>>> import numpy as np
>>> np.set_printoptions(precision=2, suppress=True, linewidth=140, sign=" ")
>>> tidy = lambda a: np.round(a, 2) + 0
>>> K = np.array([[34, 28, 27, 38],
...     [28, 26, 17, 30],
...     [27, 17, 41, 28],
...     [38, 30, 28, 45]])
>>> hat = np.triu(np.array([[4, 5, 3, 1], [5, 3, 0, 2], [1, 3, 5, 0], [0, 2, 2, 1]]), 1) + np.eye(4)
>>> out = hat @ K @ np.linalg.inv(hat)
>>> hat @ K - K @ hat
array([[ 259.,   41.,  134.,  189.],
       [  76.,  -80.,  -28.,   10.],
       [   0., -135.,  -81.,  -61.],
       [   0., -190., -114.,  -98.]])
>>> tidy(np.poly(out))
array([    1.,  -146.,  2959., -8982.,     0.])
>>> out
array([[  293., -1226.,  -616.,  2476.],
       [  104.,  -434.,  -239.,   884.],
       [   27.,  -118.,   -40.,   237.],
       [   38.,  -160.,   -86.,   327.]])
>>> tidy(np.linalg.det(out))
np.float64(0.0)
>>> np.linalg.matrix_rank(out)
np.int64(3)
>>> np.trace(out), np.trace(K)
(np.float64(146.0), np.int64(146))
>>> rng = np.random.default_rng(83111)
>>> labels = rng.permutation(4)
>>> labels
array([ 3,  2,  0,  1])
>>> out = K[labels][:, labels]
>>> np.trace(out)
np.int64(146)
>>> arr = (rng.random((12, 12)) < 0.3) + np.eye(12)
>>> arr /= arr.sum(axis=1, keepdims=True)
>>> tidy(arr)
array([[ 0.17,  0.  ,  0.17,  0.17,  0.  ,  0.  ,  0.  ,  0.17,  0.  ,  0.17,  0.17,  0.  ],
       [ 0.  ,  0.5 ,  0.25,  0.  ,  0.  ,  0.  ,  0.  ,  0.  ,  0.25,  0.  ,  0.  ,  0.  ],
       [ 0.  ,  0.  ,  0.5 ,  0.  ,  0.  ,  0.25,  0.  ,  0.  ,  0.  ,  0.25,  0.  ,  0.  ],
       [ 0.  ,  0.  ,  0.17,  0.17,  0.17,  0.17,  0.  ,  0.  ,  0.17,  0.  ,  0.  ,  0.17],
       [ 0.17,  0.  ,  0.17,  0.  ,  0.17,  0.  ,  0.17,  0.  ,  0.17,  0.  ,  0.17,  0.  ],
       [ 0.  ,  0.  ,  0.  ,  0.25,  0.  ,  0.25,  0.25,  0.  ,  0.  ,  0.  ,  0.25,  0.  ],
       [ 0.  ,  0.  ,  0.  ,  0.  ,  0.  ,  0.  ,  0.33,  0.  ,  0.33,  0.  ,  0.33,  0.  ],
       [ 0.  ,  0.33,  0.  ,  0.  ,  0.  ,  0.  ,  0.  ,  0.33,  0.33,  0.  ,  0.  ,  0.  ],
       [ 0.  ,  0.  ,  0.25,  0.  ,  0.25,  0.  ,  0.  ,  0.  ,  0.25,  0.  ,  0.  ,  0.25],
       [ 0.  ,  0.14,  0.14,  0.  ,  0.14,  0.  ,  0.  ,  0.14,  0.14,  0.29,  0.  ,  0.  ],
       [ 0.  ,  0.  ,  0.2 ,  0.  ,  0.  ,  0.2 ,  0.  ,  0.  ,  0.2 ,  0.  ,  0.4 ,  0.  ],
       [ 0.2 ,  0.  ,  0.  ,  0.  ,  0.  ,  0.2 ,  0.2 ,  0.2 ,  0.  ,  0.  ,  0.  ,  0.2 ]])
>>> # rows sum to 1
>>> def softmax(z):
...     e = np.exp(z - z.max(axis=-1, keepdims=True))
...     return e / e.sum(axis=-1, keepdims=True)
... 
>>> tidy(softmax(10 * arr[5]))
array([ 0.02,  0.02,  0.02,  0.21,  0.02,  0.21,  0.21,  0.02,  0.02,  0.02,  0.21,  0.02])
>>> tidy(softmax(arr).sum(axis=1))
array([ 1.,  1.,  1.,  1.,  1.,  1.,  1.,  1.,  1.,  1.,  1.,  1.])
>>> tidy(softmax(arr[5]))
array([ 0.08,  0.08,  0.08,  0.1 ,  0.08,  0.1 ,  0.1 ,  0.08,  0.08,  0.08,  0.1 ,  0.08])
>>> scores = arr @ arr.T / np.sqrt(12)
>>> tidy(softmax(scores + np.triu(np.full(scores.shape, -np.inf), 1)))
array([[ 1.  ,  0.  ,  0.  ,  0.  ,  0.  ,  0.  ,  0.  ,  0.  ,  0.  ,  0.  ,  0.  ,  0.  ],
       [ 0.48,  0.52,  0.  ,  0.  ,  0.  ,  0.  ,  0.  ,  0.  ,  0.  ,  0.  ,  0.  ,  0.  ],
       [ 0.33,  0.33,  0.35,  0.  ,  0.  ,  0.  ,  0.  ,  0.  ,  0.  ,  0.  ,  0.  ,  0.  ],
       [ 0.25,  0.25,  0.25,  0.25,  0.  ,  0.  ,  0.  ,  0.  ,  0.  ,  0.  ,  0.  ,  0.  ],
       [ 0.2 ,  0.2 ,  0.2 ,  0.2 ,  0.2 ,  0.  ,  0.  ,  0.  ,  0.  ,  0.  ,  0.  ,  0.  ],
       [ 0.17,  0.16,  0.17,  0.17,  0.17,  0.17,  0.  ,  0.  ,  0.  ,  0.  ,  0.  ,  0.  ],
       [ 0.14,  0.14,  0.14,  0.14,  0.14,  0.14,  0.15,  0.  ,  0.  ,  0.  ,  0.  ,  0.  ],
       [ 0.12,  0.13,  0.12,  0.12,  0.12,  0.12,  0.13,  0.13,  0.  ,  0.  ,  0.  ,  0.  ],
       [ 0.11,  0.11,  0.11,  0.11,  0.11,  0.11,  0.11,  0.11,  0.12,  0.  ,  0.  ,  0.  ],
       [ 0.1 ,  0.1 ,  0.1 ,  0.1 ,  0.1 ,  0.1 ,  0.1 ,  0.1 ,  0.1 ,  0.1 ,  0.  ,  0.  ],
       [ 0.09,  0.09,  0.09,  0.09,  0.09,  0.09,  0.09,  0.09,  0.09,  0.09,  0.09,  0.  ],
       [ 0.08,  0.08,  0.08,  0.08,  0.08,  0.08,  0.08,  0.08,  0.08,  0.08,  0.08,  0.09]])
>>> softmax(scores).round(6).argmax(axis=1)
array([  0,   1,   2,   3,   4,   5,   6,   7,   8,   9,  10,  11])
>>> feats = np.loadtxt("sample15.csv", delimiter=",")
>>> tidy(feats)
array([[ 3.56,  0.  ,  1.54, -0.3 ,  1.19,  0.98, -0.41,  0.44, -0.49,  0.92,  0.8 , -1.43],
       [ 0.  ,  4.2 , -0.94, -0.47,  0.96, -1.77, -0.11,  0.01, -1.16, -0.88,  0.66,  0.12],
       [ 1.54, -0.94,  5.2 ,  0.23,  0.36, -0.84, -1.36,  0.13, -0.13, -0.59,  0.78, -0.95],
       [-0.3 , -0.47,  0.23,  3.55, -0.72,  0.2 ,  0.21, -0.1 , -1.56,  1.82,  0.31,  0.15],
       [ 1.19,  0.96,  0.36, -0.72,  2.22,  0.76, -0.45, -0.63, -1.08, -0.96,  0.87,  0.38],
       [ 0.98, -1.77, -0.84,  0.2 ,  0.76,  5.04, -0.12, -0.88, -0.24, -0.16,  0.24,  1.11],
       [-0.41, -0.11, -1.36,  0.21, -0.45, -0.12,  4.28, -2.06,  0.8 , -0.01,  0.87, -0.66],
       [ 0.44,  0.01,  0.13, -0.1 , -0.63, -0.88, -2.06,  4.11, -0.03,  0.75, -0.4 ,  0.61],
       [-0.49, -1.16, -0.13, -1.56, -1.08, -0.24,  0.8 , -0.03,  4.56,  0.46,  0.11,  0.97],
       [ 0.92, -0.88, -0.59,  1.82, -0.96, -0.16, -0.01,  0.75,  0.46,  2.89, -0.59, -0.55],
       [ 0.8 ,  0.66,  0.78,  0.31,  0.87,  0.24,  0.87, -0.4 ,  0.11, -0.59,  3.59,  0.43],
       [-1.43,  0.12, -0.95,  0.15,  0.38,  1.11, -0.66,  0.61,  0.97, -0.55,  0.43,  2.8 ]])
>>> # rows and columns are dependent
>>> vals, V = np.linalg.eigh(feats)
>>> np.abs(V[:, -1]).round(6).argmax()
np.int64(2)
>>> tidy(vals)
array([ 0.,  0.,  1.,  1.,  2.,  4.,  4.,  6.,  6.,  7.,  7.,  8.])
>>> (vals > 1e-8).sum(), (vals < -1e-8).sum()
(np.int64(10), np.int64(0))
>>> tidy(V @ np.diag(vals) @ V.T)
array([[ 3.56,  0.  ,  1.54, -0.3 ,  1.19,  0.98, -0.41,  0.44, -0.49,  0.92,  0.8 , -1.43],
       [ 0.  ,  4.2 , -0.94, -0.47,  0.96, -1.77, -0.11,  0.01, -1.16, -0.88,  0.66,  0.12],
       [ 1.54, -0.94,  5.2 ,  0.23,  0.36, -0.84, -1.36,  0.13, -0.13, -0.59,  0.78, -0.95],
       [-0.3 , -0.47,  0.23,  3.55, -0.72,  0.2 ,  0.21, -0.1 , -1.56,  1.82,  0.31,  0.15],
       [ 1.19,  0.96,  0.36, -0.72,  2.22,  0.76, -0.45, -0.63, -1.08, -0.96,  0.87,  0.38],
       [ 0.98, -1.77, -0.84,  0.2 ,  0.76,  5.04, -0.12, -0.88, -0.24, -0.16,  0.24,  1.11],
       [-0.41, -0.11, -1.36,  0.21, -0.45, -0.12,  4.28, -2.06,  0.8 , -0.01,  0.87, -0.66],
       [ 0.44,  0.01,  0.13, -0.1 , -0.63, -0.88, -2.06,  4.11, -0.03,  0.75, -0.4 ,  0.61],
       [-0.49, -1.16, -0.13, -1.56, -1.08, -0.24,  0.8 , -0.03,  4.56,  0.46,  0.11,  0.97],
       [ 0.92, -0.88, -0.59,  1.82, -0.96, -0.16, -0.01,  0.75,  0.46,  2.89, -0.59, -0.55],
       [ 0.8 ,  0.66,  0.78,  0.31,  0.87,  0.24,  0.87, -0.4 ,  0.11, -0.59,  3.59,  0.43],
       [-1.43,  0.12, -0.95,  0.15,  0.38,  1.11, -0.66,  0.61,  0.97, -0.55,  0.43,  2.8 ]])
>>> np.unique(vals.round(6) + 0, return_counts=True)[1]
array([ 2,  2,  1,  2,  2,  2,  1])
>>> tidy(np.abs(V[:, -1]))
array([ 0.41,  0.08,  0.6 ,  0.05,  0.18,  0.13,  0.44,  0.26,  0.33,  0.  ,  0.08,  0.2 ])
>>> tidy(np.linalg.eigvalsh(feats + 2 * np.eye(12)))
array([  2.,   2.,   3.,   3.,   4.,   6.,   6.,   8.,   8.,   9.,   9.,  10.])
>>> tidy(vals.sum()), tidy(np.trace(feats))
(np.float64(46.0), np.float64(46.0))
>>> tidy(np.linalg.svd(feats, compute_uv=False))
array([ 8.,  7.,  7.,  6.,  6.,  4.,  4.,  2.,  1.,  1.,  0.,  0.])
